$ python3 -q
>>> import numpy as np
>>> from numpy import linalg as LA
>>> np.set_printoptions(precision=3, suppress=True, linewidth=140, floatmode="fixed")
>>> arr = np.load("data.npy")
>>> print(arr)
[[10  0  0  0  0  0]
 [10  5  5  0  0  0]
 [10  5 10  0  0  0]
 [ 6  0  0  6  0  0]
 [ 6  3  3  6  3  3]
 [ 6  3  6  6  3  6]]
>>> q, V = LA.qr(arr[:, :2])[0], LA.qr(arr[:, 2:])[0]
>>> sigma = LA.svd(q.T @ V, compute_uv=False)
>>> print((sigma > 0.9).sum())
1
>>> print(sigma)
[0.963 0.514]
>>> print(np.round(LA.norm(q @ q.T - V @ V.T, 2), 3))
1.0
>>> print(np.degrees(np.arccos(sigma.clip(0, 1))))
[15.733 59.036]
>>> rng = np.random.default_rng(516)
>>> labels = rng.permutation(6)
>>> print(labels)
[2 4 3 5 0 1]
>>> Y = arr[labels][:, labels]
>>> print(Y)
[[10  0  0  0 10  5]
 [ 3  3  6  3  6  3]
 [ 0  0  6  0  6  0]
 [ 6  3  6  6  6  3]
 [ 0  0  0  0 10  0]
 [ 5  0  0  0 10  5]]
>>> print(round(float(LA.det(Y)), 3), round(float(LA.det(arr[labels])), 3))
13500.0 -13500.0
>>> print(np.diag(Y))
[10  3  6  6 10  5]
>>> print(np.sort(np.abs(LA.eigvals(Y))))
[ 1.146  1.910  6.000  7.854 10.000 13.090]
>>> q, V = LA.qr(Y[:, :5])[0], LA.qr(Y[:, 5:])[0]
>>> sigma = LA.svd(q.T @ V, compute_uv=False)
>>> print(sigma)
[0.969]
>>> print(np.degrees(np.arccos(sigma.clip(0, 1))))
[14.332]
>>> print(round(LA.norm(q @ q.T - V @ V.T, 2), 3))
1.0
>>> cent = 5 * np.array([[-0.2, -0.3, -0.2, -0.1, -0.7, -0.9, -0.9],
...     [-0.2, -1.4, -2.9, 0.3, 0.4, -0.9, -1.1]])
>>> labels = rng.integers(0, 2, 15)
>>> data = cent[labels] + rng.normal(size=(15, 7))
>>> print(data)
[[ -1.548  -1.927   0.929   0.325  -2.718  -5.181  -2.659]
 [ -1.583  -5.600 -12.520   0.292   2.305  -5.124  -4.900]
 [ -0.871   0.636  -0.756  -1.187  -5.926  -4.608  -7.580]
 [ -0.185  -5.128 -16.009   0.564   2.402  -4.924  -6.328]
 [ -1.499  -6.307 -14.206   2.419   1.235  -4.157  -3.370]
 [ -3.049  -5.271 -14.582   2.167   1.034  -5.045  -6.438]
 [ -0.535  -2.314  -1.460  -0.960  -2.663  -4.166  -4.602]
 [ -2.334  -1.791  -0.594   1.806  -3.699  -2.937  -3.013]
 [ -0.001  -1.557  -0.462   0.702  -4.864  -5.289  -4.452]
 [ -1.879  -2.519  -1.527  -1.465  -3.546  -2.782  -3.137]
 [ -2.045  -9.566 -15.028   2.779   1.530  -4.744  -6.638]
 [ -1.486  -5.586 -13.204   1.008   1.131  -2.408  -4.597]
 [ -0.614  -7.639 -15.938   0.705   2.894  -5.236  -4.032]
 [ -3.069  -8.914 -16.051   0.739   2.253  -3.314  -6.307]
 [ -2.517  -8.298 -15.253   1.473   3.329  -4.196  -7.319]]
>>> Y = np.c_[data[:, :2] @ np.array([[7, 5], [1, 8]]), np.array([2, 2, -2, -2, -3, 2, -2, 1, -2, 1, -2, 3, -2, -2, -1])]
>>> print(Y)
[[-12.761 -23.155   2.000]
 [-16.682 -52.717   2.000]
 [ -5.457   0.737  -2.000]
 [ -6.424 -41.954  -2.000]
 [-16.800 -57.952  -3.000]
 [-26.616 -57.412   2.000]
 [ -6.057 -21.184  -2.000]
 [-18.130 -26.002   1.000]
 [ -1.564 -12.461  -2.000]
 [-15.669 -29.545   1.000]
 [-23.882 -86.751  -2.000]
 [-15.989 -52.121   3.000]
 [-11.937 -64.178  -2.000]
 [-30.393 -86.651  -2.000]
 [-25.917 -78.970  -1.000]]
>>> print(LA.matrix_rank(np.c_[data, Y]))
8
